>>> import numpy as np
>>> np.set_printoptions(precision=3, suppress=True, linewidth=160)
>>> W0 = np.load("m.npy")
>>> W0
array([[ 0.33 ,  0.369, -0.291],
       [ 0.369,  0.413, -0.326],
       [-0.291, -0.326,  0.257]])
>>> x = np.array([2, 2, 0])
>>> np.trace(W0)
np.float64(1.0)
>>> W0 @ W0 @ x
array([ 1.399,  1.563, -1.234])
>>> np.eye(3) - W0
array([[ 0.67 , -0.369,  0.291],
       [-0.369,  0.587,  0.326],
       [ 0.291,  0.326,  0.743]])
>>> print(np.linalg.eigvalsh(2 * W0 - np.eye(3)))
[-1. -1.  1.]
>>> out = W0 / np.linalg.norm(W0, axis=1, keepdims=True)
>>> C2 = out @ out.T
>>> np.round(np.degrees(np.arccos(np.clip(C2[0, 2], -1, 1))), 3)
np.float64(180.0)
>>> print(C2[0])
[ 1.  1. -1.]
>>> (C2 - 2 * np.eye(3)).round(6).argmax(axis=1)
array([1, 0, 0])
>>> C2
array([[ 1.,  1., -1.],
       [ 1.,  1., -1.],
       [-1., -1.,  1.]])
>>> (np.abs(C2) > 0.9).astype(int)
array([[1, 1, 1],
       [1, 1, 1],
       [1, 1, 1]])
>>> r = np.linalg.matrix_rank(C2)
>>> r
np.int64(1)
>>> N = np.linalg.svd(C2)[2][r:].T
>>> [int(np.linalg.matrix_rank(np.delete(C2, i, axis=0))) for i in range(3)]
[1, 1, 1]
>>> np.allclose(C2 @ N, 0)
True
>>> [int(np.linalg.matrix_rank(C2[:, :j + 1])) for j in range(3)]
[1, 1, 1]
>>> N @ N.T
array([[ 0.667, -0.333,  0.333],
       [-0.333,  0.667,  0.333],
       [ 0.333,  0.333,  0.667]])
